$ python -q
>>> import numpy as np
>>> np.set_printoptions(precision=1, suppress=True, linewidth=140)
>>> W2 = np.array([[-1.4, 0.6, 1.3, -0.2, 0.4, -1.5, 0.9, -0.6],
...     [-0.1, 1.9, -0.5, 1.3, -1.9, 0.5, -0.1, 1.4]])
>>> rng = np.random.default_rng(23)
>>> M = np.array([[-2, 0],
...     [-3, 3],
...     [-3, 2],
...     [-1, -1],
...     [-2, 0],
...     [2, -1],
...     [1, 2],
...     [-2, -3],
...     [-3, 0],
...     [2, -1],
...     [-2, -1],
...     [-3, -2],
...     [3, 1],
...     [0, 1],
...     [-1, -3],
...     [2, 0],
...     [2, 1],
...     [3, -2],
...     [2, -3],
...     [-2, -1],
...     [1, 0],
...     [-3, 2],
...     [2, -2]]) @ W2 + 0.1 * rng.normal(size=(23, 8))
>>> M.round(1) + 0
array([[ 2.9, -1.2, -2.6,  0.2, -0.8,  2.8, -1.7,  1.3],
       [ 4. ,  4. , -5.4,  4.4, -6.9,  6.2, -3.1,  6. ],
       [ 3.9,  1.9, -4.9,  3.2, -5. ,  5.5, -3. ,  4.6],
       [ 1.4, -2.5, -0.7, -1.2,  1.5,  1.3, -0.9, -1. ],
       [ 2.8, -1. , -2.4,  0.3, -0.7,  3. , -1.9,  1. ],
       [-2.6, -0.8,  3.1, -1.7,  2.9, -3.4,  1.8, -2.6],
       [-1.5,  4.3,  0.3,  2.4, -3.6, -0.6,  0.5,  2.2],
       [ 3. , -6.8, -1.1, -3.4,  4.9,  1.6, -1.5, -3.1],
       [ 4.3, -1.7, -3.7,  0.6, -1.3,  4.4, -3.1,  1.7],
       [-2.7, -0.8,  2.8, -1.6,  2.6, -3.5,  1.9, -2.6],
       [ 2.9, -3.3, -2.1, -1. ,  1.2,  2.4, -1.5, -0.1],
       [ 4.6, -5.7, -2.8, -2. ,  2.5,  3.5, -2.5, -1.1],
       [-4.4,  3.6,  3.4,  0.7, -0.8, -4.2,  2.7, -0.4],
       [-0.1,  1.9, -0.6,  1.4, -2. ,  0.5, -0.2,  1.2],
       [ 1.7, -6.1,  0.2, -3.5,  5.3,  0. , -0.7, -3.6],
       [-2.6,  1.3,  2.5, -0.4,  0.9, -3.1,  1.9, -1.3],
       [-2.8,  3.3,  2.2,  0.9, -1.1, -2.5,  1.7,  0.3],
       [-3.9, -2. ,  4.8, -3.3,  5. , -5.5,  2.8, -4.5],
       [-2.2, -4.6,  4.1, -4.1,  6.5, -4.5,  2.1, -5.3],
       [ 2.9, -3. , -2.3, -0.8,  1.1,  2.5, -1.7, -0.2],
       [-1.3,  0.6,  1.3, -0.3,  0.3, -1.5,  0.7, -0.7],
       [ 3.9,  2. , -4.9,  3.3, -5.2,  5.5, -2.8,  4.7],
       [-2.5, -2.7,  3.5, -2.9,  4.7, -4. ,  2. , -4. ]])
>>> np.round(np.abs(np.linalg.svd(M)[2][-1]), 1) + 0
array([0.4, 0.1, 0. , 0.2, 0.2, 0.1, 0.5, 0.7])
>>> round(np.log10(np.linalg.cond(M)))
2
>>> np.linalg.cond(M) > 100
np.True_
>>> X = np.load("w.npy")
>>> X
array([[ 0,  0,  0,  2,  0,  0,  0,  0,  0],
       [ 0, -1,  0,  0,  0,  0,  0,  0,  0],
       [ 0,  0,  0,  0,  0,  0,  0, -1,  0],
       [ 0,  0,  0,  0,  0,  2,  0,  0,  0],
       [ 0,  0,  0,  0,  0,  0,  0,  0,  0],
       [ 0,  0,  0,  0,  0,  0,  0,  0,  0],
       [ 0,  0,  0,  0,  0,  0, -1,  0,  0],
       [ 0,  0,  0,  0,  0,  0,  0,  0,  0],
       [ 0,  0,  0,  0,  1,  0,  0,  0,  0]])
>>> Uu, sig, VT = np.linalg.svd(X)
>>> np.argmax(sig[:-1] / (sig[1:] + 1e-6)) + 1
np.int64(6)
>>> other = Uu[:, :6] @ np.diag(sig[:6]) @ VT[:6]
>>> np.round(np.linalg.norm(X - other, 2), 1), sig[6]
(np.float64(0.0), np.float64(0.0))
>>> np.linalg.matrix_rank(X, rtol=0.05)
np.int64(6)
>>> w1 = np.array([[2, 4, 0, 2],
...     [4, 4, 3, 2],
...     [5, 0, 2, 4],
...     [1, 3, 4, 1],
...     [3, 5, 2, 4],
...     [5, 0, 4, 2],
...     [2, 2, 4, 4],
...     [2, 0, 3, 0],
...     [4, 2, 5, 0]])
>>> b = np.array([-2, -5, 7, 9])
>>> act = np.maximum(X @ w1 + b, 0)
>>> (act > 0).astype(int)
array([[0, 1, 1, 1],
       [0, 0, 1, 1],
       [0, 0, 1, 1],
       [1, 0, 1, 1],
       [0, 0, 1, 1],
       [0, 0, 1, 1],
       [0, 0, 1, 1],
       [0, 0, 1, 1],
       [1, 0, 1, 1]])
>>> (act > 0).mean(axis=0)
array([0.2, 0.1, 1. , 1. ])
>>> act
array([[ 0,  1, 15, 11],
       [ 0,  0,  4,  7],
       [ 0,  0,  4,  9],
       [ 8,  0, 15, 13],
       [ 0,  0,  7,  9],
       [ 0,  0,  7,  9],
       [ 0,  0,  3,  5],
       [ 0,  0,  7,  9],
       [ 1,  0,  9, 13]])
>>> W2 = np.array([[0, 9], [-5, 2], [-6, 1], [4, 9]])
>>> act @ W2
array([[-51, 116],
       [  4,  67],
       [ 12,  85],
       [-38, 204],
       [ -6,  88],
       [ -6,  88],
       [  2,  48],
       [ -6,  88],
       [ -2, 135]])
>>> w1 @ W2
array([[-12,  44],
       [-30,  65],
       [  4,  83],
       [-35,  28],
       [-21,  75],
       [-16,  67],
       [-18,  62],
       [-18,  21],
       [-40,  45]])
>>> round(np.trace(np.linalg.pinv(X) @ X), 1)
np.float64(6.0)
>>> X @ np.linalg.pinv(X) @ X
array([[ 0.,  0.,  0.,  2.,  0.,  0.,  0.,  0.,  0.],
       [ 0., -1.,  0.,  0.,  0.,  0.,  0.,  0.,  0.],
       [ 0.,  0.,  0.,  0.,  0.,  0.,  0., -1.,  0.],
       [ 0.,  0.,  0.,  0.,  0.,  2.,  0.,  0.,  0.],
       [ 0.,  0.,  0.,  0.,  0.,  0.,  0.,  0.,  0.],
       [ 0.,  0.,  0.,  0.,  0.,  0.,  0.,  0.,  0.],
       [ 0.,  0.,  0.,  0.,  0.,  0., -1.,  0.,  0.],
       [ 0.,  0.,  0.,  0.,  0.,  0.,  0.,  0.,  0.],
       [ 0.,  0.,  0.,  0.,  1.,  0.,  0.,  0.,  0.]])
>>> np.unique(X.round(6), axis=0).shape
(7, 9)
